$ ipython --no-banner

In [1]: import numpy as np

In [2]: np.set_printoptions(precision=1, suppress=True, linewidth=100, sign=" ")

In [3]: def rnd(a):
   ...:     return np.round(a, 1) + 0
   ...: 

In [4]: data = np.load("test6.npy")

In [5]: data
Out[5]: 
array([[ 0.,  1.,  3.,  1.,  3.],
       [ 1.,  1.,  2.,  3.,  2.],
       [ 0.,  0.,  1.,  2.,  2.],
       [ 0.,  0.,  1.,  0.,  1.],
       [ 0.,  0.,  1.,  0.,  2.]])

In [6]: U, sigma, VT = np.linalg.svd(data, full_matrices=False)

In [7]: rnd(np.sqrt((sigma ** 2).sum())), rnd(np.linalg.norm(data))
Out[7]: (np.float64(7.4), np.float64(7.4))

In [8]: U.shape, sigma.shape, VT.shape
Out[8]: ((5, 5), (5,), (5, 5))

In [9]: (sigma > 1e-8).sum()
Out[9]: np.int64(5)

In [10]: rnd(np.cumsum(sigma ** 2) / np.sum(sigma ** 2))
Out[10]: array([ 0.9,  1. ,  1. ,  1. ,  1. ])

In [11]: rnd(np.abs(VT[0]))
Out[11]: array([ 0.1,  0.2,  0.6,  0.5,  0.7])

In [12]: rng = np.random.default_rng(57)

In [13]: idx = rng.integers(0, 3, 7)

In [14]: K = np.array([[-1, -2, 0, 2, 0, 0, 0],
    ...:     [1, 2, 2, -2, -2, -2, 0],
    ...:     [-2, -1, 2, 0, 2, -1, 1],
    ...:     [2, -2, -1, -1, 2, 0, 1],
    ...:     [-2, -2, 1, -2, -1, -1, -2],
    ...:     [0, 2, 1, 1, -1, 0, -1],
    ...:     [-1, -1, 0, -2, -1, -2, 0]]) * (idx[:, None] == idx)

In [15]: K
Out[15]: 
array([[-1,  0,  0,  0,  0,  0,  0],
       [ 0,  2,  2,  0, -2, -2,  0],
       [ 0, -1,  2,  0,  2, -1,  1],
       [ 0,  0,  0, -1,  0,  0,  0],
       [ 0, -2,  1,  0, -1, -1, -2],
       [ 0,  2,  1,  0, -1,  0, -1],
       [ 0, -1,  0,  0, -1, -2,  0]])

In [16]: # splits into 3 blocks

In [17]: r0 = np.array([-1, 3, -5, 1, 3, 4, -3])

In [18]: other = K + np.outer(r0, np.eye(7)[2])

In [19]: np.linalg.matrix_rank(other - K)
Out[19]: np.int64(1)

In [20]: (K - K.T) / 2
Out[20]: 
array([[ 0. ,  0. ,  0. ,  0. ,  0. ,  0. ,  0. ],
       [ 0. ,  0. ,  1.5,  0. ,  0. , -2. ,  0.5],
       [ 0. , -1.5,  0. ,  0. ,  0.5, -1. ,  0.5],
       [ 0. ,  0. ,  0. ,  0. ,  0. ,  0. ,  0. ],
       [ 0. ,  0. , -0.5,  0. ,  0. ,  0. , -0.5],
       [ 0. ,  2. ,  1. ,  0. ,  0. ,  0. ,  0.5],
       [ 0. , -0.5, -0.5,  0. ,  0.5, -0.5,  0. ]])

In [21]: rnd(np.linalg.det(K))
Out[21]: np.float64(36.0)

In [22]: rnd(np.abs(np.linalg.eigvals(K)).max())
Out[22]: np.float64(3.7)

In [23]: np.allclose(K @ K.T, K.T @ K)
Out[23]: False

In [24]: other = np.linalg.inv(K)

In [25]: np.allclose(other, K.T)
Out[25]: False

In [26]: rnd(K @ other)
Out[26]: 
array([[ 1.,  0.,  0.,  0.,  0.,  0.,  0.],
       [ 0.,  1.,  0.,  0.,  0.,  0.,  0.],
       [ 0.,  0.,  1.,  0.,  0.,  0.,  0.],
       [ 0.,  0.,  0.,  1.,  0.,  0.,  0.],
       [ 0.,  0.,  0.,  0.,  1.,  0.,  0.],
       [ 0.,  0.,  0.,  0.,  0.,  1.,  0.],
       [ 0.,  0.,  0.,  0.,  0.,  0.,  1.]])

In [27]: rnd(np.linalg.inv(other))
Out[27]: 
array([[-1.,  0.,  0.,  0.,  0.,  0.,  0.],
       [ 0.,  2.,  2.,  0., -2., -2.,  0.],
       [ 0., -1.,  2.,  0.,  2., -1.,  1.],
       [ 0.,  0.,  0., -1.,  0.,  0.,  0.],
       [ 0., -2.,  1.,  0., -1., -1., -2.],
       [ 0.,  2.,  1.,  0., -1.,  0., -1.],
       [ 0., -1.,  0.,  0., -1., -2.,  0.]])

In [28]: rnd(np.linalg.det(K) * other)
Out[28]: 
array([[-36.,   0.,   0.,   0.,   0.,   0.,   0.],
       [  0., -12.,   4.,   0., -12.,  28.,  16.],
       [  0.,  21.,   2.,   0.,  12., -22., -28.],
       [  0.,   0.,   0., -36.,   0.,   0.,   0.],
       [  0., -30.,  16.,   0., -12.,  40.,  28.],
       [  0.,  21., -10.,   0.,  12., -34., -40.],
       [  0.,  27.,  -6.,   0.,   0., -42., -24.]])

In [29]: rnd(np.linalg.slogdet(K)[0])
Out[29]: np.float64(1.0)

In [30]: arr = np.array([[-1, 2, -3, 0],
    ...:     [0, 0, -4, 2],
    ...:     [2, 2, -2, 5],
    ...:     [1, 4, -3, 3],
    ...:     [4, 7, -1, 3],
    ...:     [7, 4, -2, 0],
    ...:     [5, 4, -2, 1],
    ...:     [3, 2, 0, 3],
    ...:     [5, 1, 0, 4],
    ...:     [6, 0, 2, 4],
    ...:     [7, 2, -1, 3],
    ...:     [6, 3, 0, 6],
    ...:     [3, 2, -1, 6]])

In [31]: dist = np.linalg.norm(arr[:, None] - arr[None], axis=-1)

In [32]: np.flatnonzero(dist[11] < dist.mean() / 2)
Out[32]: array([ 11])

In [33]: dist.mean(axis=1).argmax()
Out[33]: np.int64(0)

In [34]: rnd(dist[11])
Out[34]: array([ 9.7,  8.8,  4.7,  6.6,  5.5,  6.5,  5.6,  4.4,  3. ,  4.1,  3.5,  0. ,  3.3])

In [35]: dist[11].round(6).argsort(kind="stable")[:4]
Out[35]: array([ 11,   8,  12,  10])

In [36]: dist.shape
Out[36]: (13, 13)

In [37]: (dist + 1e9 * np.eye(13)).round(6).argmin(axis=1)
Out[37]: array([  1,   0,  12,   2,   6,   6,   5,   8,   7,   8,   8,   8,   2])

In [38]: np.unravel_index(dist.round(6).argmax(), dist.shape)
Out[38]: (np.int64(0), np.int64(11))

In [39]: rnd(np.linalg.norm(arr - arr.mean(axis=0), axis=1))
Out[39]: array([ 5.9,  5.3,  2.7,  3.5,  4.5,  4.8,  2.9,  1.6,  2.6,  4.9,  3.4,  4. ,  3.1])

In [40]: blk = np.stack([arr, 5 * arr, arr[::-1]])

In [41]: blk.sum(axis=0)
Out[41]: 
array([[ -3,  14, -19,   6],
       [  6,   3, -24,  18],
       [ 19,  14, -13,  33],
       [ 12,  24, -16,  22],
       [ 29,  43,  -6,  22],
       [ 45,  26, -12,   3],
       [ 35,  28, -14,   7],
       [ 25,  16,  -2,  18],
       [ 34,  13,  -1,  27],
       [ 37,   4,   9,  27],
       [ 44,  14,  -8,  23],
       [ 36,  18,  -4,  38],
       [ 17,  14,  -9,  36]])

In [42]: np.einsum("bij,cij->bc", blk, blk)
Out[42]: 
array([[   610,   3050,    308],
       [  3050,  15250,   1540],
       [   308,   1540,    610]])

In [43]: np.linalg.matrix_rank(blk)
Out[43]: array([ 4,  4,  4])

In [44]: x = np.array([-9, -7, 6, 1])

In [45]: target = arr @ x

In [46]: target
Out[46]: array([ -23,  -22,  -39,  -52,  -88, -103,  -84,  -38,  -48,  -38,  -80,  -69,  -41])

In [47]: rnd(np.linalg.solve(arr.T @ arr, arr.T @ target))
Out[47]: array([-9., -7.,  6.,  1.])

In [48]: rnd(np.linalg.lstsq(arr, target)[0])
Out[48]: array([-9., -7.,  6.,  1.])

In [49]: target = target + 0.1 * rng.normal(size=13)

In [50]: rnd(target)
Out[50]: 
array([ -23. ,  -22. ,  -39.1,  -52. ,  -88. , -102.9,  -84.1,  -38.1,  -47.9,  -37.9,  -80.1,
        -69. ,  -40.9])

In [51]: coef, *_ = np.linalg.lstsq(arr, target)

In [52]: rnd(np.linalg.norm(target - arr @ coef))
Out[52]: np.float64(0.3)

In [53]: [round(float(np.linalg.norm(np.linalg.solve(arr.T @ arr + lam * np.eye(4), arr.T @ target))), 2) for lam in (0, 1, 10, 100)]
Out[53]: [12.93, 12.8, 11.89, 8.61]

In [54]: rnd(arr.T @ (target - arr @ coef))
Out[54]: array([ 0.,  0.,  0.,  0.])

In [55]: x = np.array([2, 2, 1, 0])

In [56]: h1 = np.maximum(arr @ x, 0)

In [57]: np.maximum(arr @ x, 0) - np.maximum(-arr @ x, 0)
Out[57]: array([-1, -4,  6,  7, 21, 20, 16, 10, 12, 14, 17, 18,  9])

In [58]: np.maximum(arr @ (3 * x), 0)
Out[58]: array([  0,   0,  18,  21,  63,  60,  48,  30,  36,  42,  51,  54,  27])

In [59]: arr * (h1 > 1e-9)[:, None]
Out[59]: 
array([[ 0,  0,  0,  0],
       [ 0,  0,  0,  0],
       [ 2,  2, -2,  5],
       [ 1,  4, -3,  3],
       [ 4,  7, -1,  3],
       [ 7,  4, -2,  0],
       [ 5,  4, -2,  1],
       [ 3,  2,  0,  3],
       [ 5,  1,  0,  4],
       [ 6,  0,  2,  4],
       [ 7,  2, -1,  3],
       [ 6,  3,  0,  6],
       [ 3,  2, -1,  6]])

In [60]: other = np.array([[5, 5, 4, 3, 2, 3],
    ...:     [1, 5, 2, 2, 1, 0],
    ...:     [4, 3, 2, 2, 5, 0],
    ...:     [0, 0, 4, 2, 4, 2],
    ...:     [3, 5, 3, 4, 1, 3],
    ...:     [1, 2, 5, 2, 1, 2]])

In [61]: feats = other + other.T

In [62]: feats
Out[62]: 
array([[ 10,   6,   8,   3,   5,   4],
       [  6,  10,   5,   2,   6,   2],
       [  8,   5,   4,   6,   8,   5],
       [  3,   2,   6,   4,   8,   4],
       [  5,   6,   8,   8,   2,   4],
       [  4,   2,   5,   4,   4,   4]])

In [63]: proj = arr @ np.linalg.solve(arr.T @ arr, arr.T)

In [64]: rnd(proj @ arr[:, 0])
Out[64]: array([-1.,  0.,  2.,  1.,  4.,  7.,  5.,  3.,  5.,  6.,  7.,  6.,  3.])

In [65]: rnd(np.linalg.eigvalsh(proj))
Out[65]: array([ 0.,  0.,  0.,  0.,  0.,  0.,  0.,  0.,  0.,  1.,  1.,  1.,  1.])

In [66]: np.allclose(proj @ proj, proj)
Out[66]: True

In [67]: rnd(np.diag(proj))
Out[67]: array([ 0.2,  0.5,  0.2,  0.3,  0.6,  0.5,  0.2,  0.1,  0.2,  0.3,  0.3,  0.2,  0.3])

In [68]: rnd(np.trace(proj))
Out[68]: np.float64(4.0)

In [69]: other = np.array([[-2, 2], [5, -3], [2, 2], [-3, -4], [-1, -2], [-5, 3]])

In [70]: np.einsum("ik,kj->ji", feats, other)
Out[70]: 
array([[ -8,  26, -34, -24, -10, -24],
       [  8, -22, -16,  -8, -16,   0]])

In [71]: np.linalg.matrix_rank(np.vstack([feats, other.T]))
Out[71]: np.int64(6)

In [72]: np.einsum("ik,kj->ij", feats, other)
Out[72]: 
array([[ -8,   8],
       [ 26, -22],
       [-34, -16],
       [-24,  -8],
       [-10, -16],
       [-24,   0]])

In [73]: feats @ other
Out[73]: 
array([[ -8,   8],
       [ 26, -22],
       [-34, -16],
       [-24,  -8],
       [-10, -16],
       [-24,   0]])

In [74]: np.einsum("ij->j", feats)
Out[74]: array([ 36,  31,  36,  27,  33,  23])

In [75]: other.T @ feats.T
Out[75]: 
array([[ -8,  26, -34, -24, -10, -24],
       [  8, -22, -16,  -8, -16,   0]])

In [76]: np.all(np.linalg.eigvalsh(feats) > 0)
Out[76]: np.False_

In [77]: [round(float(np.linalg.det(feats[:i, :i])), 2) + 0 for i in range(1, 7)]
Out[77]: [10.0, 64.0, -154.0, -1303.0, 17294.0, 13036.0]

In [78]: x = np.array([-1, 0, -3, 3, 0, 0, -1])

In [79]: target = K @ x

In [80]: target
Out[80]: array([ 1, -6, -7, -3, -1, -2,  0])

In [81]: rnd(np.linalg.solve(K, 3 * target))
Out[81]: array([-3.,  0., -9.,  9.,  0.,  0., -3.])

In [82]: rnd(np.linalg.solve(K, K[:, 2]))
Out[82]: array([ 0.,  0.,  1.,  0.,  0.,  0.,  0.])

In [83]: rnd(np.linalg.solve(K, target + K[:, 0]))
Out[83]: array([ 0.,  0., -3.,  3.,  0.,  0., -1.])

In [84]: rnd(np.linalg.solve(K, target))
Out[84]: array([-1.,  0., -3.,  3.,  0.,  0., -1.])

In [85]: X = np.loadtxt("out3.csv", delimiter=",")

In [86]: X
Out[86]: 
array([[ 5.6,  2.6, -7.3,  2.9],
       [-3.9,  3.3, -7. , -4.9],
       [-6.4, -2.8,  6.8, -2.2],
       [-3.5,  6.9, -0.7, -6.3],
       [-0.8,  0.8, -9.6,  2.6],
       [-6.9,  2.8,  6.6, -0.3],
       [-6.7, -4. , -5.9,  2. ],
       [-3.6,  9. ,  1.6,  2. ],
       [ 7.7, -3.5,  0.2, -5.3],
       [-9. ,  1.6, -3.7,  1.6],
       [-4.9, -1.5, -1.3, -8.5],
       [-1.2,  9.1, -1.8, -3.4],
       [-2.4,  2.8,  9.3,  0.2],
       [ 0.2,  9.1, -3.1, -2.8],
       [-2.1,  6.5, -6.6,  3.2],
       [ 4.5, -7.1,  5.4, -0.8],
       [-5.1, -7.8,  3.5,  0. ],
       [-6.8,  5.2, -4.1, -3.1],
       [-8.6,  3.7,  0. ,  3.6],
       [ 2.3, -3.4, -5.7,  7.1],
       [-3.3,  7.4, -4.2,  4. ],
       [ 3.8, -5.2, -3.5,  6.8],
       [ 3.9,  8.1, -3.1,  3. ],
       [ 4.8, -8.1,  3.3, -0.1],
       [ 0.7,  2.4,  4.3,  8.7],
       [-1.3,  6.5, -2.3,  7.1],
       [ 1.6, -1.5, -8.8,  4.2],
       [-4.2,  8.6, -2.7, -0.8],
       [ 2.3, -9.2, -0.5,  3.1],
       [-7.3,  6.7,  0.8, -0.5],
       [ 3.3,  7.9,  5.2, -0.9]])

In [87]: q, vecs = np.linalg.qr(X[:, :2])[0], np.linalg.qr(X[:, 2:])[0]

In [88]: sigma = np.linalg.svd(q.T @ vecs, compute_uv=False)

In [89]: (sigma > 0.9).sum()
Out[89]: np.int64(0)

In [90]: rnd(sigma)
Out[90]: array([ 0.2,  0.1])

In [91]: idx = X[:, 3] > np.median(X[:, 3])

In [92]: r0 = X[idx].mean(axis=0) - X[~idx].mean(axis=0)

In [93]: np.argsort(-np.abs(r0).round(6), kind="stable")
Out[93]: array([ 3,  2,  0,  1])

In [94]: Ac = X - X.mean(axis=0)

In [95]: U, sigma, VT = np.linalg.svd(Ac, full_matrices=False)

In [96]: rnd((sigma ** 2).sum() ** 2 / (sigma ** 4).sum())
Out[96]: np.float64(3.5)

In [97]: rnd(VT[0] * np.sign(VT[0, np.abs(VT[0]).argmax()]))
Out[97]: array([-0.4,  0.9, -0.2, -0.1])

In [98]: (np.sign(U[:, 0]) == np.sign(U[0, 0])).astype(int)
Out[98]: 
array([ 1,  0,  1,  0,  0,  0,  1,  0,  1,  0,  1,  0,  1,  0,  0,  1,  1,  0,  0,  1,  0,  1,  0,
        1,  1,  0,  1,  0,  1,  0,  0])

In [99]: rnd(sigma ** 2 / (sigma ** 2).sum())
Out[99]: array([ 0.4,  0.3,  0.2,  0.1])

In [100]: rnd(sigma)
Out[100]: array([ 33.6,  28.4,  22.5,  20.6])

In [101]: np.abs(VT[0]).argmax()
Out[101]: np.int64(1)

In [102]: np.linalg.matrix_rank(Ac)
Out[102]: np.int64(4)

In [103]: Ac = (X - X.mean(axis=0)) / X.std(axis=0)

In [104]: rnd(Ac.std(axis=0))
Out[104]: array([ 1.,  1.,  1.,  1.])

In [105]: coef = np.linalg.lstsq(np.delete(Ac, 1, axis=1), Ac[:, 1])[0]

In [106]: rnd(coef)
Out[106]: array([-0.3, -0.2, -0.1])

In [107]: m1 = np.array([[3, 6, 3, 9, 4, 9],
     ...:     [6, 5, 8, 8, 3, 0],
     ...:     [1, 5, 4, 9, 0, 6],
     ...:     [6, 6, 0, 2, 9, 0],
     ...:     [4, 2, 9, 2, 5, 3]])

In [108]: m1[:, 4] = 2 * m1[:, 3]

In [109]: m1
Out[109]: 
array([[  3,   6,   3,   9,  18,   9],
       [  6,   5,   8,   8,  16,   0],
       [  1,   5,   4,   9,  18,   6],
       [  6,   6,   0,   2,   4,   0],
       [  4,   2,   9,   2,   4,   3]])

In [110]: W1 = np.array([[0, 2, 0, 1, 1],
     ...:     [2, -1, 1, 1, 2],
     ...:     [2, -2, -1, -1, -1],
     ...:     [-1, 0, 2, -1, 2],
     ...:     [-1, 2, -1, 0, 2],
     ...:     [2, 1, 1, -2, 2]])

In [111]: coef = np.array([-2, 1, -3, -6, 6])

In [112]: hid = np.maximum(m1 @ W1 + coef, 0)

In [113]: hid
Out[113]: 
array([[  7,  40,   9,   0,  90],
       [  0,  24,   0,   0,  62],
       [  1,  32,   4,   0,  79],
       [  4,  15,   3,   4,  36],
       [ 20,   0,   0,   0,  23]])

In [114]: W2 = np.array([[-5, 2, -7], [2, 6, -2], [6, 5, 2], [5, 0, 5], [-6, -3, 4]])

In [115]: hid @ W2
Out[115]: 
array([[-441,   29,  249],
       [-324,  -42,  200],
       [-391,  -23,  253],
       [-168,    5,  112],
       [-238,  -29,  -48]])

In [116]: (hid @ W2).round(6).argmax(axis=1)
Out[116]: array([ 2,  2,  2,  2,  1])

In [117]: x = np.array([0, 1, -2, 1, -1, 1])

In [118]: m1 @ x
Out[118]: array([  0, -19,  -6,   4, -15])

In [119]: (m1 @ x).argmax()
Out[119]: np.int64(3)

In [120]: np.linalg.norm(m1 @ x) <= np.linalg.norm(m1, 2) * np.linalg.norm(x) + 1e-9
Out[120]: np.True_

In [121]: m1 @ np.ones(6)
Out[121]: array([ 48.,  43.,  43.,  18.,  24.])
